$ python -q
>>> import numpy as np
>>> np.set_printoptions(precision=3, suppress=True, linewidth=140, legacy="1.25")
>>> rd = lambda a: np.round(a, 3) + 0
>>> M = np.diag(np.array([-1, 9, 1, 7, 8, -2, -7, 3, -5, 7, 0, 7, 3, 0]))
>>> print(M)
[[-1  0  0  0  0  0  0  0  0  0  0  0  0  0]
 [ 0  9  0  0  0  0  0  0  0  0  0  0  0  0]
 [ 0  0  1  0  0  0  0  0  0  0  0  0  0  0]
 [ 0  0  0  7  0  0  0  0  0  0  0  0  0  0]
 [ 0  0  0  0  8  0  0  0  0  0  0  0  0  0]
 [ 0  0  0  0  0 -2  0  0  0  0  0  0  0  0]
 [ 0  0  0  0  0  0 -7  0  0  0  0  0  0  0]
 [ 0  0  0  0  0  0  0  3  0  0  0  0  0  0]
 [ 0  0  0  0  0  0  0  0 -5  0  0  0  0  0]
 [ 0  0  0  0  0  0  0  0  0  7  0  0  0  0]
 [ 0  0  0  0  0  0  0  0  0  0  0  0  0  0]
 [ 0  0  0  0  0  0  0  0  0  0  0  7  0  0]
 [ 0  0  0  0  0  0  0  0  0  0  0  0  3  0]
 [ 0  0  0  0  0  0  0  0  0  0  0  0  0  0]]
>>> U, s, VT = np.linalg.svd(M)
>>> vecs = VT[:(s > 1e-8).sum()]
>>> rng = np.random.default_rng(927)
>>> x0 = M[3] + 2 * M[7] + rng.integers(2) * np.eye(14)[2]
>>> print(x0)
[0. 0. 1. 7. 0. 0. 0. 6. 0. 0. 0. 0. 0. 0.]
>>> print(rd(np.linalg.norm(x0 - vecs.T @ vecs @ x0)))
0.0
>>> print(np.linalg.matrix_rank(np.vstack([M, x0])))
12
>>> rk = np.linalg.matrix_rank(M)
>>> print(rk)
12
>>> null = np.linalg.svd(M)[2][rk:].T
>>> print(null.shape)
(14, 2)
>>> W0 = np.load("arr.npy")
>>> print(W0)
[[ 0  0 -2  0  0  0  0  0  0  0  0  0  0  1  0]
 [ 0  0  0  0  0  1  0  0  0 -2 -1  0  0  0 -2]
 [ 0  0  0  0  0  0  0  0  0  0  0  1  0  0  0]
 [ 0  0  0  0 -2  0  0  0  2  0  1  0  0  0  0]
 [ 0  0  0  0  1  0 -1  0 -1  0  0  0  2  0  0]]
>>> print(rd(np.linalg.norm(W0, axis=0)))
[0.    0.    2.    0.    2.236 1.    1.    0.    2.236 2.    1.414 1.    2.    1.    2.   ]
>>> print(rd(np.linalg.norm(W0, 1)), rd(np.linalg.norm(W0, np.inf)))
3.0 6.0
>>> print(rd(np.linalg.norm(W0) ** 2 / np.linalg.norm(W0, 2) ** 2))
2.583
